>>> import numpy as np
>>> np.set_printoptions(precision=2, suppress=True, linewidth=120, legacy="1.25")
>>> def rd(a):
...     return np.round(a, 2) + 0
... 
>>> arr = np.load("dump.npy")
>>> arr
array([[-1, -2, -1],
       [ 1, -2,  0],
       [ 1, -2, -1]])
>>> rd(np.linalg.norm(arr, "nuc"))
6.03
>>> rd(np.linalg.norm(arr) ** 2 / np.linalg.norm(arr, 2) ** 2)
1.24
>>> rd(np.linalg.norm(arr, axis=0))
array([1.73, 3.46, 1.41])
>>> print(rd(np.linalg.norm(arr, axis=1)))
[2.45 2.24 2.45]
>>> rd(np.linalg.norm(arr[1], 1)), rd(np.linalg.norm(arr[1], np.inf))
(3.0, 2.0)
>>> print(np.linalg.norm(arr, axis=1).argmax())
0
>>> rd(np.linalg.norm(arr, 1)), rd(np.linalg.norm(arr, np.inf))
(6.0, 4.0)
>>> arr @ arr
array([[-2,  8,  2],
       [-3,  2, -1],
       [-4,  4,  0]])
>>> np.linalg.matrix_power(arr, 3)
array([[ 12, -16,   0],
       [  4,   4,   4],
       [  8,   0,   4]])
>>> (arr - arr.T) / 2
array([[ 0. , -1.5, -1. ],
       [ 1.5,  0. ,  1. ],
       [ 1. , -1. ,  0. ]])
>>> np.allclose(arr, arr.T)
False
>>> rd(np.sort(np.abs(np.linalg.eigvals(arr))))
array([0.7 , 2.38, 2.38])
>>> m1 = np.load("case15.npy")
>>> m1
array([[1.  , 0.7 , 0.49],
       [0.7 , 1.  , 0.7 ],
       [0.49, 0.7 , 1.  ]])
>>> Lm = np.linalg.cholesky(m1)
>>> rd(Lm @ Lm.T)
array([[1.  , 0.7 , 0.49],
       [0.7 , 1.  , 0.7 ],
       [0.49, 0.7 , 1.  ]])
>>> np.linalg.eigvalsh(m1).min() > 0
True
>>> m1 / np.sqrt(np.outer(np.diag(m1), np.diag(m1)))
array([[1.  , 0.7 , 0.49],
       [0.7 , 1.  , 0.7 ],
       [0.49, 0.7 , 1.  ]])
>>> rd(Lm)
array([[1.  , 0.  , 0.  ],
       [0.7 , 0.71, 0.  ],
       [0.49, 0.5 , 0.71]])
>>> J = np.loadtxt("sample1.csv", delimiter=",")
>>> J
array([[19.,  9., 11.],
       [ 9., 30., 24.],
       [11., 24., 25.]])
>>> ev, V = np.linalg.eigh(J)
>>> x0 = np.array([-1, 1, -2])
>>> (np.sign(V[:, -1].round(6)) == np.sign(V[0, -1].round(6))).astype(int)
array([1, 1, 1])
>>> rd(V * np.sqrt(ev) @ V.T)
array([[4.16, 0.68, 1.11],
       [0.68, 4.76, 2.62],
       [1.11, 2.62, 4.11]])
>>> np.abs(J).sum(axis=1).max(), rd(np.abs(ev).max())
(63.0, 56.86)
>>> rd(V * np.abs(ev) @ V.T)
array([[19.,  9., 11.],
       [ 9., 30., 24.],
       [11., 24., 25.]])
>>> ev, V = np.linalg.eigh(J)
>>> rd(np.abs(V[:, -1]))
array([0.35, 0.69, 0.64])
>>> print(rd(V.T @ V))
[[1. 0. 0.]
 [0. 1. 0.]
 [0. 0. 1.]]
>>> (ev > 1e-8).sum(), (ev < -1e-8).sum()
(3, 0)
>>> rd(np.linalg.eigvalsh(J + 3 * np.eye(3)))
array([ 5.99, 17.16, 59.86])
>>> rd(ev)
array([ 2.99, 14.16, 56.86])
>>> print(rd(np.linalg.svd(J, compute_uv=False)))
[56.86 14.16  2.99]
>>> rng = np.random.default_rng(66362)
>>> idx = rng.permutation(3)
>>> idx
array([0, 1, 2])
>>> other = J[idx][:, idx]
>>> np.diag(other)
array([19., 30., 25.])
>>> rd(np.sort(np.abs(np.linalg.eigvals(other))))
array([ 2.99, 14.16, 56.86])
>>> np.allclose(other, J)
True
>>> ev, V = np.linalg.eig(J)
>>> rd(np.prod(ev))
2403.0
>>> rd(np.sort(np.linalg.eigvals(J.T)))
array([ 2.99, 14.16, 56.86])
>>> print(rd(ev))
[56.86 14.16  2.99]
>>> mat = np.load("run8.npy")
>>> mat
array([[1, 6, 1],
       [0, 0, 7],
       [0, 0, 8]])
>>> C2 = mat.T @ mat
>>> np.allclose(C2, C2.T)
True
>>> np.diag(C2)
array([  1,  36, 114])
>>> (mat @ mat.T).shape
(3, 3)
>>> np.trace(C2), (mat ** 2).sum()
(151, 151)
>>> x0 = np.array([1, 2, 2])
>>> h = np.maximum(mat @ x0, 0)
>>> print(np.maximum(mat @ (3 * x0), 0))
[45 42 48]
>>> print(h)
[15 14 16]
>>> mat * (h > 1e-9)[:, None]
array([[1, 6, 1],
       [0, 0, 7],
       [0, 0, 8]])
>>> mat.T @ h
array([ 15,  90, 241])
>>> other = np.linalg.inv(J)
>>> rd(np.linalg.det(J) * other)
array([[ 174.,   39., -114.],
       [  39.,  354., -357.],
       [-114., -357.,  489.]])
>>> rd(np.linalg.inv(other))
array([[19.,  9., 11.],
       [ 9., 30., 24.],
       [11., 24., 25.]])
>>> print(rd(np.linalg.det(J) * np.linalg.det(other)))
1.0
>>> print(rd(other))
[[ 0.07  0.02 -0.05]
 [ 0.02  0.15 -0.15]
 [-0.05 -0.15  0.2 ]]
>>> np.allclose(other, J.T)
False
>>> ev, V = np.linalg.eigh(other)
>>> rd(ev)
array([0.02, 0.07, 0.34])
>>> (ev > 1e-8).sum(), (ev < -1e-8).sum()
(3, 0)
>>> rd(np.linalg.svd(other, compute_uv=False))
array([0.34, 0.07, 0.02])
>>> rd(np.linalg.eigvalsh(other @ other))
array([0.  , 0.  , 0.11])
>>> rd(np.linalg.eigvalsh(other + -1 * np.eye(3)))
array([-0.98, -0.93, -0.66])
>>> rd(V.T @ other @ V)
array([[0.02, 0.  , 0.  ],
       [0.  , 0.07, 0.  ],
       [0.  , 0.  , 0.34]])
>>> E = np.array([[1.0, 0.5, 0.25], [0.5, 1.0, 0.5], [0.25, 0.5, 1.0]])
>>> ev, V = np.linalg.eigh(E)
>>> rd(V.T @ V)
array([[1., 0., 0.],
       [0., 1., 0.],
       [0., 0., 1.]])
>>> rd(np.linalg.eigvalsh(E + 2 * np.eye(3)))
array([2.41, 2.75, 3.84])
>>> rd(V.T @ E @ V)
array([[0.41, 0.  , 0.  ],
       [0.  , 0.75, 0.  ],
       [0.  , 0.  , 1.84]])
>>> np.unique(ev.round(6) + 0, return_counts=True)[1]
array([1, 1, 1])
